$ ipython --no-banner

In [1]: import numpy as np

In [2]: import numpy.linalg as la

In [3]: np.set_printoptions(precision=4, suppress=True, linewidth=100)

In [4]: def rd(a):
   ...:     return np.round(a, 4) + 0
   ...: 

In [5]: Q, _ = la.qr(np.array([[-0.5, 1.0, -0.8], [-1.4, 0.1, 0.5], [-0.1, -1.0, -1.0]]))

In [6]: evals = np.array([-3, 2, 0])

In [7]: E = Q @ np.diag(evals) @ Q.T

In [8]: rd(E)
Out[8]: 
array([[ 0.4835, -1.1709, -1.0254],
       [-1.1709, -2.5871,  0.0731],
       [-1.0254,  0.0731,  1.1035]])

In [9]: evals, V = la.eigh(E)

In [10]: x0 = np.array([0, -1, -1])

In [11]: (np.sign(V[:, -1].round(6)) == np.sign(V[0, -1].round(6))).astype(int)
Out[11]: array([1, 0, 0])

In [12]: rd(x0 @ E @ x0 / (x0 @ x0)), rd(evals[0]), rd(evals[-1])
Out[12]: (np.float64(-0.6687), np.float64(-3.0), np.float64(2.0))

In [13]: [round(float(x), 4) for x in la.svd(E, compute_uv=False)[:3]]
Out[13]: [3.0, 2.0, 0.0]

In [14]: rd(la.norm(E, 2) / la.norm(E))
Out[14]: np.float64(0.8321)

In [15]: np.argsort(-la.norm(E, axis=0).round(6), kind="stable")[:3]
Out[15]: array([1, 0, 2])

In [16]: rk = la.matrix_rank(E)

In [17]: rk
Out[17]: np.int64(2)

In [18]: N = la.svd(E)[2][rk:].T

In [19]: rd(N[:, 0] / N[np.abs(N[:, 0]).round(6).argmax(), 0])
Out[19]: array([ 1.    , -0.4255,  0.9574])

In [20]: la.matrix_rank(E.T @ E), la.matrix_rank(E @ E.T)
Out[20]: (np.int64(2), np.int64(2))

In [21]: np.allclose(E @ N, 0)
Out[21]: True

In [22]: evals, V = la.eigh(E)

In [23]: rd(V @ np.diag(evals) @ V.T)
Out[23]: 
array([[ 0.4835, -1.1709, -1.0254],
       [-1.1709, -2.5871,  0.0731],
       [-1.0254,  0.0731,  1.1035]])

In [24]: rd(V.T @ E @ V)
Out[24]: 
array([[-3.,  0.,  0.],
       [ 0.,  0.,  0.],
       [ 0.,  0.,  2.]])

In [25]: (evals > 1e-8).sum(), (evals < -1e-8).sum()
Out[25]: (np.int64(1), np.int64(1))

In [26]: rd(np.abs(V[:, -1]))
Out[26]: array([0.6409, 0.1755, 0.7473])

In [27]: rd(la.svd(E, compute_uv=False))
Out[27]: array([3., 2., 0.])

In [28]: rd(la.eigvalsh(E + 4 * np.eye(3)))
Out[28]: array([1., 4., 6.])

In [29]: A = np.loadtxt("mat.csv", delimiter=",")

In [30]: A
Out[30]: 
array([[1.  , 0.7 , 0.49],
       [0.7 , 1.  , 0.7 ],
       [0.49, 0.7 , 1.  ]])

In [31]: evals, V = la.eig(A)

In [32]: rd(A @ V[:, 0] - evals[0] * V[:, 0])
Out[32]: array([0., 0., 0.])

In [33]: rd(np.prod(evals))
Out[33]: np.float64(0.2601)

In [34]: rd(np.sort(la.eigvals(A.T)))
Out[34]: array([0.2252, 0.51  , 2.2648])

In [35]: rd(np.sort(la.eigvals(la.inv(A))))
Out[35]: array([0.4415, 1.9608, 4.4408])
